$ python -q
>>> import numpy as np
>>> np.set_printoptions(precision=1, suppress=True, linewidth=120, sign=" ")
>>> F = np.array([[3.0, 2.0, 0.0, 0.0, 0.0, 0.0],
...     [2.0, 1.0, 2.0, 0.0, 0.0, 0.0],
...     [0.0, 2.0, 3.0, 2.0, 0.0, 0.0],
...     [0.0, 0.0, 2.0, 2.0, 2.0, 0.0],
...     [0.0, 0.0, 0.0, 2.0, 2.0, 2.0],
...     [0.0, 0.0, 0.0, 0.0, 2.0, 2.0]])
>>> (F + F.T) / 2
array([[ 3.,  2.,  0.,  0.,  0.,  0.],
       [ 2.,  1.,  2.,  0.,  0.,  0.],
       [ 0.,  2.,  3.,  2.,  0.,  0.],
       [ 0.,  0.,  2.,  2.,  2.,  0.],
       [ 0.,  0.,  0.,  2.,  2.,  2.],
       [ 0.,  0.,  0.,  0.,  2.,  2.]])
>>> round(np.linalg.det(F), 1)
np.float64(120.0)
>>> np.allclose(F, F.T)
True
>>> assert F == F.T
Traceback (most recent call last):
  File "<python-input-6>", line 1, in <module>
    assert F == F.T
           ^^^^^^^^
ValueError: The truth value of an array with more than one element is ambiguous. Use a.any() or a.all()
>>> np.linalg.matrix_power(F, 3)
array([[ 55.,  42.,  28.,   8.,   0.,   0.],
       [ 42.,  41.,  50.,  24.,   8.,   0.],
       [ 28.,  50.,  87.,  62.,  28.,   8.],
       [  8.,  24.,  62.,  60.,  48.,  24.],
       [  0.,   8.,  28.,  48.,  56.,  40.],
       [  0.,   0.,   8.,  24.,  40.,  32.]])
>>> evals, vecs = np.linalg.eigh(F)
>>> np.abs(vecs[:, -1])
array([ 0.3,  0.4,  0.6,  0.5,  0.4,  0.2])
>>> np.round(vecs.T @ vecs, 1) + 0
array([[ 1.,  0.,  0.,  0.,  0.,  0.],
       [ 0.,  1.,  0.,  0.,  0.,  0.],
       [ 0.,  0.,  1.,  0.,  0.,  0.],
       [ 0.,  0.,  0.,  1.,  0.,  0.],
       [ 0.,  0.,  0.,  0.,  1.,  0.],
       [ 0.,  0.,  0.,  0.,  0.,  1.]])
>>> np.round(vecs.T @ F @ vecs, 1) + 0
array([[-1.5,  0. ,  0. ,  0. ,  0. ,  0. ],
       [ 0. , -0.6,  0. ,  0. ,  0. ,  0. ],
       [ 0. ,  0. ,  1.4,  0. ,  0. ,  0. ],
       [ 0. ,  0. ,  0. ,  3.4,  0. ,  0. ],
       [ 0. ,  0. ,  0. ,  0. ,  4.5,  0. ],
       [ 0. ,  0. ,  0. ,  0. ,  0. ,  5.8]])
>>> evals.sum(), np.trace(F)
(np.float64(13.0), np.float64(13.0))
>>> evals
array([-1.5, -0.6,  1.4,  3.4,  4.5,  5.8])
>>> np.round(vecs @ np.diag(evals) @ vecs.T, 1) + 0
array([[ 3.,  2.,  0.,  0.,  0.,  0.],
       [ 2.,  1.,  2.,  0.,  0.,  0.],
       [ 0.,  2.,  3.,  2.,  0.,  0.],
       [ 0.,  0.,  2.,  2.,  2.,  0.],
       [ 0.,  0.,  0.,  2.,  2.,  2.],
       [ 0.,  0.,  0.,  0.,  2.,  2.]])
>>> A2 = np.linalg.inv(F)
>>> np.round(F @ A2, 1) + 0
array([[ 1.,  0.,  0.,  0.,  0.,  0.],
       [ 0.,  1.,  0.,  0.,  0.,  0.],
       [ 0.,  0.,  1.,  0.,  0.,  0.],
       [ 0.,  0.,  0.,  1.,  0.,  0.],
       [ 0.,  0.,  0.,  0.,  1.,  0.],
       [ 0.,  0.,  0.,  0.,  0.,  1.]])
>>> round(float(np.linalg.slogdet(F)[0]), 1)
1.0
>>> np.round(np.linalg.inv(A2), 1) + 0
array([[ 3.,  2.,  0.,  0.,  0.,  0.],
       [ 2.,  1.,  2.,  0.,  0.,  0.],
       [ 0.,  2.,  3.,  2.,  0.,  0.],
       [ 0.,  0.,  2.,  2.,  2.,  0.],
       [ 0.,  0.,  0.,  2.,  2.,  2.],
       [ 0.,  0.,  0.,  0.,  2.,  2.]])
>>> T = np.stack([F, 4 * F, F[::-1]])
>>> np.einsum("bij,cij->bc", T, T)
array([[   71.,   284.,    20.],
       [  284.,  1136.,    80.],
       [   20.,    80.,    71.]])
>>> np.linalg.det(T)
array([   120., 491520.,   -120.])
>>> A = np.load("w.npy")
>>> A
array([[ 0.7,  0.9, -0.8, -0.1],
       [ 1. , -0.8, -1. ,  0.6],
       [-1. ,  0.4, -1. ,  0. ],
       [ 1. ,  1. , -1. , -0.3],
       [-1. , -0.9, -0.6,  0.3],
       [-1. ,  0.2, -0.8,  0. ],
       [-0.8,  0.9,  0.8, -0.5],
       [-0.2, -0.7,  0.3,  0.1],
       [ 0.4, -0.7, -0.8,  0.3],
       [-0.9, -0.9,  0.8,  0. ],
       [ 1. , -0.6,  1. ,  0. ],
       [ 0.6, -0.6,  0.4,  0.1],
       [-0.8, -0.9, -1. ,  0.6],
       [ 0.6, -1. ,  0. ,  0.4],
       [ 0.8,  0.4,  0.9, -0.2],
       [-1. , -0.6,  1. , -0.4],
       [-0.3, -0.3, -0.8,  0.2],
       [ 1. ,  0.6, -0.7,  0.3],
       [-1. , -0.6,  0.9, -0.4],
       [-0.9,  0.9,  0.9, -0.5],
       [ 1. ,  1. , -1. ,  0.3],
       [-1. ,  0.2,  1. , -0.7],
       [-0.1,  0. , -0.9,  0.2],
       [-0.6, -0.9,  1. , -0.2],
       [-0.9,  1. , -1. , -0.1],
       [ 0.3, -0.6, -0.7,  0.3],
       [ 0.8, -0.9,  0.8,  0.2],
       [ 0.8, -1. , -0.6,  0.6],
       [-1. ,  0.9,  0.9, -0.7],
       [-0.9, -0.5,  0.9, -0.2],
       [-1. ,  0.5,  0.7, -0.5],
       [-1. ,  1. ,  0.8, -0.5],
       [-1. , -0.7,  0.9, -0.2],
       [ 0.2, -0.9, -1. ,  0.6],
       [-0.4,  1. , -0.7, -0.5],
       [ 0.9, -0.4,  0.9,  0. ],
       [-1. , -0.9, -0.4,  0. ],
       [ 1. , -0.3, -0.8,  0.4],
       [ 0.9, -0.7,  0.1,  0.2],
       [-1. , -0.1,  0.8, -0.5],
       [ 1. ,  0.7, -0.8,  0.2],
       [-1. , -0.5,  1. , -0.3],
       [ 0.7,  0.7, -0.8,  0. ],
       [-1. , -0.1,  0.7, -0.2],
       [-1. , -0.8,  1. , -0.3],
       [ 0.3, -0.9,  0.2,  0.3],
       [ 0.8,  0.9, -1. ,  0.1],
       [-1. , -0.8, -0.2,  0.1],
       [-0.8, -0.9, -1. ,  0.5],
       [-0.4, -1. ,  1. ,  0. ]])
>>> idx = A[:, 2] > np.median(A[:, 2])
>>> u = A[idx].mean(axis=0) - A[~idx].mean(axis=0)
>>> round((((A - A.mean(axis=0)) @ u > 0) == idx).mean(), 1)
np.float64(1.0)
>>> np.argsort(-np.abs(u).round(6), kind="stable")
array([ 2,  0,  3,  1])
>>> idx.astype(int)
array([ 0,  0,  0,  0,  0,  0,  1,  1,  0,  1,  1,  1,  0,  0,  1,  1,  0,  0,  1,  1,  0,  1,  0,  1,  0,  0,  1,  0,
        1,  1,  1,  1,  1,  0,  0,  1,  0,  0,  1,  1,  0,  1,  0,  1,  1,  1,  0,  0,  0,  1])
>>> ((A - A.mean(axis=0)) @ u > 0).astype(int)
array([ 0,  0,  0,  0,  0,  0,  1,  1,  0,  1,  1,  1,  0,  0,  1,  1,  0,  0,  1,  1,  0,  1,  0,  1,  0,  0,  1,  0,
        1,  1,  1,  1,  1,  0,  0,  1,  0,  0,  0,  1,  0,  1,  0,  1,  1,  1,  0,  1,  0,  1])
>>> cen = (A - A.mean(axis=0)) / A.std(axis=0)
>>> cen.std(axis=0)
array([ 1.,  1.,  1.,  1.])
>>> np.argwhere(np.abs(cen) > 2)
array([], shape=(0, 2), dtype=int64)
>>> c = np.linalg.lstsq(np.delete(cen, 0, axis=1), cen[:, 0])[0]
>>> c
array([ 0.8,  0.6,  1.3])
>>> round(float(1 - np.var(cen[:, 0] - np.delete(cen, 0, axis=1) @ c)), 1)
0.5
>>> x0 = np.array([-3, -1, 0, 2])
>>> target = A @ x0
>>> c, lr = np.zeros(4), 1 / np.linalg.norm(A, 2) ** 2
>>> for i in range(30):
...     c -= lr * A.T @ (A @ c - target)
...     if i % 10 == 0: print(i, round(np.linalg.norm(A @ c - target), 1))
... 
0 7.1
10 1.4
20 1.2
>>> np.round(np.linalg.cond(A), 1)
np.float64(8.7)
>>> O, r_ = np.linalg.qr(A)
>>> r_
array([[-5.9, -0.5,  2.1, -1.3],
       [ 0. ,  5.3, -0.8, -1.3],
       [ 0. ,  0. ,  5.4, -1.4],
       [ 0. ,  0. ,  0. ,  0.9]])
>>> np.round(O.T @ O, 1) + 0
array([[ 1.,  0.,  0.,  0.],
       [ 0.,  1.,  0.,  0.],
       [ 0.,  0.,  1.,  0.],
       [ 0.,  0.,  0.,  1.]])
>>> A2 = r_ / np.sqrt((r_ ** 2).mean(axis=1, keepdims=True))
>>> np.linalg.matrix_rank(r_ - r_.mean(axis=1, keepdims=True))
np.int64(3)
>>> A2[2]
array([ 0. ,  0. ,  1.9, -0.5])
>>> mat = np.load("dump.npy")
>>> mat
array([[ 12,   9,   4,   3,   0,   0,   0,   0,   4,   6,  10,   0],
       [ 12,   9,   4,   3,   0,   0,   0,   0,   4,   6,  10,   0],
       [ 10,   7,   4,   4,   0,   0,   0,   0,   4,   4,   9,   0],
       [ 12,   9,   4,   3,   0,   0,   0,   0,   4,   6,  10,   0],
       [ 10,   7,   4,   4,   0,   0,   0,   0,   4,   4,   9,   0],
       [  8,   5,   4,   5,   0,   0,   0,   0,   4,   2,   8,   0],
       [ 10,   7,   4,   4,   0,   0,   0,   0,   4,   4,   9,   0],
       [ 10,   7,   4,   4,   0,   0,   0,   0,   4,   4,   9,   0],
       [  8,   5,   4,   5,   0,   0,   0,   0,   4,   2,   8,   0],
       [ 14,  11,   4,   2,   0,   0,   0,   0,   4,   8,  11,   0]])
>>> rk = np.linalg.matrix_rank(mat)
>>> rk
np.int64(2)
>>> null = np.linalg.svd(mat)[2][rk:].T
>>> np.linalg.matrix_rank(mat.T @ mat), np.linalg.matrix_rank(mat @ mat.T)
(np.int64(2), np.int64(2))
>>> np.round(null @ null.T, 1) + 0
array([[ 0.6, -0.3, -0.1,  0. ,  0. ,  0. ,  0. ,  0. , -0.1, -0.2, -0.3,  0. ],
       [-0.3,  0.7,  0. ,  0.1,  0. ,  0. ,  0. ,  0. ,  0. , -0.3, -0.2,  0. ],
       [-0.1,  0. ,  0.9, -0.2,  0. ,  0. ,  0. ,  0. , -0.1,  0.1, -0.2,  0. ],
       [ 0. ,  0.1, -0.2,  0.5,  0. ,  0. ,  0. ,  0. , -0.2,  0.3, -0.2,  0. ],
       [ 0. ,  0. ,  0. ,  0. ,  1. ,  0. ,  0. ,  0. ,  0. ,  0. ,  0. ,  0. ],
       [ 0. ,  0. ,  0. ,  0. ,  0. ,  1. ,  0. ,  0. ,  0. ,  0. ,  0. ,  0. ],
       [ 0. ,  0. ,  0. ,  0. ,  0. ,  0. ,  1. ,  0. ,  0. ,  0. ,  0. ,  0. ],
       [ 0. ,  0. ,  0. ,  0. ,  0. ,  0. ,  0. ,  1. ,  0. ,  0. ,  0. ,  0. ],
       [-0.1,  0. , -0.1, -0.2,  0. ,  0. ,  0. ,  0. ,  0.9,  0.1, -0.2,  0. ],
       [-0.2, -0.3,  0.1,  0.3,  0. ,  0. ,  0. ,  0. ,  0.1,  0.7,  0. ,  0. ],
       [-0.3, -0.2, -0.2, -0.2,  0. ,  0. ,  0. ,  0. , -0.2,  0. ,  0.7,  0. ],
       [ 0. ,  0. ,  0. ,  0. ,  0. ,  0. ,  0. ,  0. ,  0. ,  0. ,  0. ,  1. ]])
>>> [int(np.linalg.matrix_rank(np.delete(mat, i, axis=0))) for i in range(10)]
[2, 2, 2, 2, 2, 2, 2, 2, 2, 2]
>>> null.shape
(12, 10)
>>> round(float(np.linalg.norm(mat, 2) / np.linalg.norm(mat)), 1)
1.0
>>> np.linalg.matrix_rank(mat, rtol=0.1)
np.int64(2)
>>> [round(float(x), 1) for x in np.linalg.svd(mat, compute_uv=False)[:3]]
[57.5, 6.8, 0.0]
>>> np.linalg.cond(mat) > 100
np.True_
>>> round(np.trace(np.linalg.pinv(mat) @ mat), 1)
np.float64(2.0)
>>> mat @ np.linalg.pinv(mat) @ mat
array([[ 12.,   9.,   4.,   3.,   0.,   0.,   0.,   0.,   4.,   6.,  10.,   0.],
       [ 12.,   9.,   4.,   3.,   0.,   0.,   0.,   0.,   4.,   6.,  10.,   0.],
       [ 10.,   7.,   4.,   4.,   0.,   0.,   0.,   0.,   4.,   4.,   9.,   0.],
       [ 12.,   9.,   4.,   3.,   0.,   0.,   0.,   0.,   4.,   6.,  10.,   0.],
       [ 10.,   7.,   4.,   4.,   0.,   0.,   0.,   0.,   4.,   4.,   9.,   0.],
       [  8.,   5.,   4.,   5.,   0.,   0.,   0.,   0.,   4.,   2.,   8.,   0.],
       [ 10.,   7.,   4.,   4.,   0.,   0.,   0.,   0.,   4.,   4.,   9.,   0.],
       [ 10.,   7.,   4.,   4.,   0.,   0.,   0.,   0.,   4.,   4.,   9.,   0.],
       [  8.,   5.,   4.,   5.,   0.,   0.,   0.,   0.,   4.,   2.,   8.,   0.],
       [ 14.,  11.,   4.,   2.,   0.,   0.,   0.,   0.,   4.,   8.,  11.,   0.]])
>>> np.unique(mat.round(6), axis=0).shape
(4, 12)
>>> rng = np.random.default_rng(15)
>>> ang = rng.uniform(0, 2 * np.pi, 45)
>>> O, _ = np.linalg.qr(np.array([[-1.5, -1.2], [-0.4, -0.7], [-0.2, 0.4]]))
>>> X = 20 * np.c_[np.cos(ang), np.sin(ang)] @ O.T
>>> X
array([[  6.1,  12.1, -14.7],
       [ -8.4,   8.1, -16.3],
       [ 11.3,  -6.3,  15.2],
       [-18.2,  -8. ,   2.2],
       [ 16.9,   9.4,  -4.9],
       [-11.1, -11.9,  11.7],
       [  3. ,  11.8, -15.8],
       [ 11.4,  -6.2,  15.2],
       [ 18.7,   2. ,   6.9],
       [-19.1,  -3.4,  -5. ],
       [ -4.5,   9.8, -16.8],
       [-11.3,   6.3, -15.3],
       [ 17.8,   8.6,  -3.3],
       [-18.2,  -0.8,  -8.4],
       [-19. ,  -6.3,  -0.6],
       [-15.2,   3.2, -12.6],
       [ 15.2,  -3.1,  12.6],
       [ -1.5, -11.6,  16.3],
       [ 18.6,   7.4,  -1.1],
       [-18.3,  -1. ,  -8.1],
       [ 10. ,  -7.2,  15.8],
       [-16.5,   1.7, -11.2],
       [ 18.9,   2.8,   5.9],
       [-18.9,  -2.7,  -5.9],
       [ -2.4,  10.5, -16.8],
       [ -4.7,   9.7, -16.8],
       [ 12.9,  -5.1,  14.4],
       [ 15.9,  10.1,  -6.6],
       [  0.5, -11.1,  16.6],
       [ -6.6,   8.9, -16.6],
       [  1.7, -10.8,  16.8],
       [  8.3,  12.2, -13.5],
       [-16.7,  -9.6,   5.3],
       [  0.3, -11.1,  16.6],
       [ 12.6,  -5.4,  14.6],
       [ -8.4, -12.2,  13.5],
       [  2. , -10.7,  16.8],
       [ -5. , -12.1,  15.1],
       [-18.4,  -7.7,   1.6],
       [ 11.2,  -6.4,  15.3],
       [ 18.9,   2.8,   5.8],
       [ 17. ,  -1. ,  10.5],
       [-15.9,   2.4, -11.9],
       [-15.9, -10.2,   6.7],
       [ 13.1,  11.4,  -9.9]])
>>> u = np.array([0, 4])
>>> np.polyval(u, X[34])
array([ 4.,  4.,  4.])
>>> m1 = np.load("a.npy")
>>> m1
array([[ 1. ,  0. ,  0. ,  0. ,  0. ,  0. ,  0. ,  0. ,  0. ,  0. ,  0. ],
       [ 0. ,  1. ,  0. ,  0. ,  0. ,  0. ,  0. ,  0. ,  0. ,  0. ,  0. ],
       [ 0. ,  0. ,  1. ,  0. ,  0. ,  0. ,  0. ,  0. ,  0. ,  0. ,  0. ],
       [ 0. ,  0. ,  0. , -0.8,  0. ,  0. ,  0. , -0.6,  0. ,  0. ,  0. ],
       [ 0. ,  0. ,  0. ,  0. ,  1. ,  0. ,  0. ,  0. ,  0. ,  0. ,  0. ],
       [ 0. ,  0. ,  0. ,  0. ,  0. ,  1. ,  0. ,  0. ,  0. ,  0. ,  0. ],
       [ 0. ,  0. ,  0. ,  0. ,  0. ,  0. ,  1. ,  0. ,  0. ,  0. ,  0. ],
       [ 0. ,  0. ,  0. ,  0.6,  0. ,  0. ,  0. , -0.8,  0. ,  0. ,  0. ],
       [ 0. ,  0. ,  0. ,  0. ,  0. ,  0. ,  0. ,  0. ,  1. ,  0. ,  0. ],
       [ 0. ,  0. ,  0. ,  0. ,  0. ,  0. ,  0. ,  0. ,  0. ,  1. ,  0. ],
       [ 0. ,  0. ,  0. ,  0. ,  0. ,  0. ,  0. ,  0. ,  0. ,  0. ,  1. ]])
>>> (np.linalg.matrix_power((m1 != 0) + (m1.T != 0) + np.eye(11), 11) > 0).astype(int)
array([[ 1,  0,  0,  0,  0,  0,  0,  0,  0,  0,  0],
       [ 0,  1,  0,  0,  0,  0,  0,  0,  0,  0,  0],
       [ 0,  0,  1,  0,  0,  0,  0,  0,  0,  0,  0],
       [ 0,  0,  0,  1,  0,  0,  0,  1,  0,  0,  0],
       [ 0,  0,  0,  0,  1,  0,  0,  0,  0,  0,  0],
       [ 0,  0,  0,  0,  0,  1,  0,  0,  0,  0,  0],
       [ 0,  0,  0,  0,  0,  0,  1,  0,  0,  0,  0],
       [ 0,  0,  0,  1,  0,  0,  0,  1,  0,  0,  0],
       [ 0,  0,  0,  0,  0,  0,  0,  0,  1,  0,  0],
       [ 0,  0,  0,  0,  0,  0,  0,  0,  0,  1,  0],
       [ 0,  0,  0,  0,  0,  0,  0,  0,  0,  0,  1]])
>>> (m1 != 0).astype(int)
array([[ 1,  0,  0,  0,  0,  0,  0,  0,  0,  0,  0],
       [ 0,  1,  0,  0,  0,  0,  0,  0,  0,  0,  0],
       [ 0,  0,  1,  0,  0,  0,  0,  0,  0,  0,  0],
       [ 0,  0,  0,  1,  0,  0,  0,  1,  0,  0,  0],
       [ 0,  0,  0,  0,  1,  0,  0,  0,  0,  0,  0],
       [ 0,  0,  0,  0,  0,  1,  0,  0,  0,  0,  0],
       [ 0,  0,  0,  0,  0,  0,  1,  0,  0,  0,  0],
       [ 0,  0,  0,  1,  0,  0,  0,  1,  0,  0,  0],
       [ 0,  0,  0,  0,  0,  0,  0,  0,  1,  0,  0],
       [ 0,  0,  0,  0,  0,  0,  0,  0,  0,  1,  0],
       [ 0,  0,  0,  0,  0,  0,  0,  0,  0,  0,  1]])
>>> m1 @ m1
array([[ 1. ,  0. ,  0. ,  0. ,  0. ,  0. ,  0. ,  0. ,  0. ,  0. ,  0. ],
       [ 0. ,  1. ,  0. ,  0. ,  0. ,  0. ,  0. ,  0. ,  0. ,  0. ,  0. ],
       [ 0. ,  0. ,  1. ,  0. ,  0. ,  0. ,  0. ,  0. ,  0. ,  0. ,  0. ],
       [ 0. ,  0. ,  0. ,  0.3,  0. ,  0. ,  0. ,  1. ,  0. ,  0. ,  0. ],
       [ 0. ,  0. ,  0. ,  0. ,  1. ,  0. ,  0. ,  0. ,  0. ,  0. ,  0. ],
       [ 0. ,  0. ,  0. ,  0. ,  0. ,  1. ,  0. ,  0. ,  0. ,  0. ,  0. ],
       [ 0. ,  0. ,  0. ,  0. ,  0. ,  0. ,  1. ,  0. ,  0. ,  0. ,  0. ],
       [ 0. ,  0. ,  0. , -1. ,  0. ,  0. ,  0. ,  0.3,  0. ,  0. ,  0. ],
       [ 0. ,  0. ,  0. ,  0. ,  0. ,  0. ,  0. ,  0. ,  1. ,  0. ,  0. ],
       [ 0. ,  0. ,  0. ,  0. ,  0. ,  0. ,  0. ,  0. ,  0. ,  1. ,  0. ],
       [ 0. ,  0. ,  0. ,  0. ,  0. ,  0. ,  0. ,  0. ,  0. ,  0. ,  1. ]])
>>> np.flatnonzero(np.linalg.matrix_power((m1 != 0) + (m1.T != 0) + np.eye(11), 11)[5])
array([ 5])
